% python3 -q
>>> import numpy as np
>>> import numpy.linalg as la
>>> np.set_printoptions(precision=3, suppress=True, linewidth=120, sign=" ")
>>> rnd = lambda a: np.round(a, 3) + 0
>>> mat = np.load("layer17.npy")
>>> mat
array([[ 0,  0,  0,  1, -1],
       [ 0,  0,  1,  1, -1],
       [ 0,  0,  0,  2, -1],
       [ 0,  0,  0,  0, -1],
       [ 0,  0,  0,  0,  0]])
>>> print(la.matrix_rank(mat, rtol=0.1))
3
>>> la.cond(mat) > 100
np.True_
>>> hat = np.triu(np.array([[5, 1, 3, 1, 3],
...     [4, 3, 2, 3, 4],
...     [2, 4, 2, 3, 1],
...     [0, 1, 0, 4, 0],
...     [1, 0, 4, 3, 5]]), 1) + np.eye(5)
>>> A2 = hat @ mat @ la.inv(hat)
>>> hat @ mat - mat @ hat
array([[ 0.,  0.,  1.,  7., -5.],
       [ 0.,  0.,  0.,  1., -6.],
       [ 0.,  0.,  0.,  0., -3.],
       [ 0.,  0.,  0.,  0.,  0.],
       [ 0.,  0.,  0.,  0.,  0.]])
>>> print(np.trace(A2), np.trace(mat))
0.0 0
>>> la.matrix_rank(A2)
np.int64(3)
>>> A2
array([[ 0.,  0.,  1.,  5., -7.],
       [ 0.,  0.,  1.,  2., -7.],
       [ 0.,  0.,  0.,  2., -4.],
       [ 0.,  0.,  0.,  0., -1.],
       [ 0.,  0.,  0.,  0.,  0.]])
>>> print(np.poly(A2))
[ 1.  0.  0.  0.  0.  0.]
>>> W1 = np.array([[-5, -7, 5, 1],
...     [8, -7, -7, -3],
...     [-6, 0, -6, -3],
...     [-3, 6, 2, -1],
...     [-3, -3, 7, 5]])
>>> beta = np.array([0, 1, 2, 0])
>>> act = np.maximum(mat @ W1 + beta, 0)
>>> (act > 0).astype(int)
array([[ 0,  1,  0,  0],
       [ 0,  1,  0,  0],
       [ 0,  1,  0,  0],
       [ 1,  1,  0,  0],
       [ 0,  1,  1,  0]])
>>> act
array([[  0,  10,   0,   0],
       [  0,  10,   0,   0],
       [  0,  16,   0,   0],
       [  3,   4,   0,   0],
       [  0,   1,   2,   0]])
>>> W2 = np.array([[9, 4], [-1, -6], [8, -2], [-1, 2]])
>>> act @ W2
array([[-10, -60],
       [-10, -60],
       [-16, -96],
       [ 23, -12],
       [ 15, -10]])
>>> theta = np.radians(15)
>>> r_ = np.eye(4)
>>> r_[3, 3] = r_[1, 1] = np.cos(theta)
>>> r_[3, 1], r_[1, 3] = -np.sin(theta), np.sin(theta)
>>> rnd(r_)
array([[ 1.   ,  0.   ,  0.   ,  0.   ],
       [ 0.   ,  0.966,  0.   ,  0.259],
       [ 0.   ,  0.   ,  1.   ,  0.   ],
       [ 0.   , -0.259,  0.   ,  0.966]])
>>> A2 = act @ r_.T
>>> np.allclose(la.norm(act, axis=1), la.norm(A2, axis=1))
True
>>> rnd(la.det(r_)), rnd(np.trace(r_))
(np.float64(1.0), np.float64(3.932))
>>> np.allclose(act @ act.T, A2 @ A2.T)
True
>>> rnd(A2)
array([[ 0.   ,  9.659,  0.   , -2.588],
       [ 0.   ,  9.659,  0.   , -2.588],
       [ 0.   , 15.455,  0.   , -4.141],
       [ 3.   ,  3.864,  0.   , -1.035],
       [ 0.   ,  0.966,  2.   , -0.259]])
>>> (mat - mat.T) / 2
array([[ 0. ,  0. ,  0. ,  0.5, -0.5],
       [ 0. ,  0. ,  0.5,  0.5, -0.5],
       [ 0. , -0.5,  0. ,  1. , -0.5],
       [-0.5, -0.5, -1. ,  0. , -0.5],
       [ 0.5,  0.5,  0.5,  0.5,  0. ]])
>>> rnd(np.abs(la.eigvals(mat)).max())
np.float64(0.0)
>>> np.trace(mat)
np.int64(0)
>>> rnd(np.sort(np.abs(la.eigvals(mat))))
array([ 0.,  0.,  0.,  0.,  0.])
>>> np.allclose(mat @ mat.T, mat.T @ mat)
False
>>> la.matrix_power(mat, 2)
array([[ 0,  0,  0,  0, -1],
       [ 0,  0,  0,  2, -2],
       [ 0,  0,  0,  0, -2],
       [ 0,  0,  0,  0,  0],
       [ 0,  0,  0,  0,  0]])
>>> arr = np.load("case7.npy")
>>> arr
array([[ 8,  3,  8,  3],
       [ 9,  4,  9,  4],
       [ 8,  3,  8,  3],
       [ 9,  4,  9,  4]])
>>> np.argsort(-la.norm(arr, axis=0).round(6), kind="stable")[:3]
array([ 0,  2,  1])
>>> rng = np.random.default_rng(32)
>>> idx = rng.permutation(4)
>>> idx
array([ 2,  3,  1,  0])
>>> A2 = arr[idx][:, idx]
>>> rnd(la.det(A2)), rnd(la.det(arr[idx]))
(np.float64(0.0), np.float64(0.0))
>>> np.trace(A2)
np.int64(24)
>>> rank = la.matrix_rank(arr)
>>> rank
np.int64(2)
>>> ns = la.svd(arr)[2][rank:].T
>>> rnd(ns @ ns.T)
array([[ 0.5,  0. , -0.5,  0. ],
       [ 0. ,  0.5,  0. , -0.5],
       [-0.5,  0. ,  0.5,  0. ],
       [ 0. , -0.5,  0. ,  0.5]])
>>> la.matrix_rank(arr.T @ arr), la.matrix_rank(arr @ arr.T)
(np.int64(2), np.int64(2))
>>> [int(la.matrix_rank(arr[:i])) for i in range(1, len(arr) + 1)]
[1, 2, 2, 2]
>>> np.kron(np.eye(2, dtype=int), arr)
array([[ 8,  3,  8,  3,  0,  0,  0,  0],
       [ 9,  4,  9,  4,  0,  0,  0,  0],
       [ 8,  3,  8,  3,  0,  0,  0,  0],
       [ 9,  4,  9,  4,  0,  0,  0,  0],
       [ 0,  0,  0,  0,  8,  3,  8,  3],
       [ 0,  0,  0,  0,  9,  4,  9,  4],
       [ 0,  0,  0,  0,  8,  3,  8,  3],
       [ 0,  0,  0,  0,  9,  4,  9,  4]])
>>> rnd(la.eigvals(arr).sum().real)
np.float64(24.0)
>>> m1 = np.array([[2, 2, 2, 2], [2, 4, 4, 4], [2, 4, 6, 6], [2, 4, 6, 8]])
>>> A2 = m1[0, 0] * m1[1:] - np.outer(m1[1:, 0], m1[0])
>>> A2
array([[  0,   4,   4,   4],
       [  0,   4,   8,   8],
       [  0,   4,   8,  12]])
>>> print(la.matrix_rank(A2), la.matrix_rank(m1))
3 4
>>> m1[:, 0] / m1[0, 0]
array([ 1.,  1.,  1.,  1.])
>>> np.flatnonzero(~A2.round(6).any(axis=1))
array([], dtype=int64)
>>> r0, v = A2[1], A2[0]
>>> r0 @ r0
np.int64(144)
>>> p = (r0 @ v) / (r0 @ r0) * r0
>>> rnd(la.norm(r0 + v) ** 2 + la.norm(r0 - v) ** 2)
np.float64(384.0)
>>> np.outer(r0, v)
array([[  0,   0,   0,   0],
       [  0,  16,  16,  16],
       [  0,  32,  32,  32],
       [  0,  32,  32,  32]])
>>> W0 = np.load("sample13.npy")
>>> W0
array([[ 3,  2,  1],
       [ 0,  0,  1],
       [ 0,  0,  1],
       [ 0,  0,  1],
       [ 9,  4,  1],
       [ 3,  2,  1],
       [ 0,  0,  1],
       [ 0,  0,  1],
       [ 0,  0,  1],
       [ 3,  2,  1],
       [ 0,  0,  1],
       [ 3,  2,  1],
       [ 0,  0,  1],
       [ 3,  2,  1],
       [ 9,  4,  1],
       [ 0,  1,  1],
       [ 6,  3,  1],
       [ 3,  2,  1],
       [ 9,  4,  1],
       [ 0,  1,  1]])
>>> # row 2 repeats row 1
>>> x0 = np.array([-4, -1, 0])
>>> target = W0 @ x0
>>> rnd(la.lstsq(W0, target)[0])
array([-4., -1.,  0.])
>>> print(target)
[-14   0   0   0 -40 -14   0   0   0 -14   0 -14   0 -14 -40  -1 -27 -14 -40  -1]
>>> try:
...     la.solve(W0, target)
... except la.LinAlgError as e:
...     print(e)
... 
Last 2 dimensions of the array must be square
>>> target = target + 0.05 * rng.normal(size=20)
>>> rnd(target)
array([-14.001,   0.033,  -0.033,  -0.091, -39.916, -13.976,  -0.103,  -0.053,  -0.031, -13.983,   0.066, -13.985,
        -0.022, -13.977, -40.011,  -0.991, -27.033, -14.06 , -39.936,  -1.016])
>>> beta, *_ = la.lstsq(W0, target)
>>> beta.round()
array([-4., -1., -0.])
>>> print([round(float(la.norm(la.solve(W0.T @ W0 + lam * np.eye(3), W0.T @ target))), 2) for lam in (0, 1, 10, 100)])
[4.12, 4.07, 3.92, 3.22]
>>> rnd(la.norm(target - W0 @ beta))
np.float64(0.192)
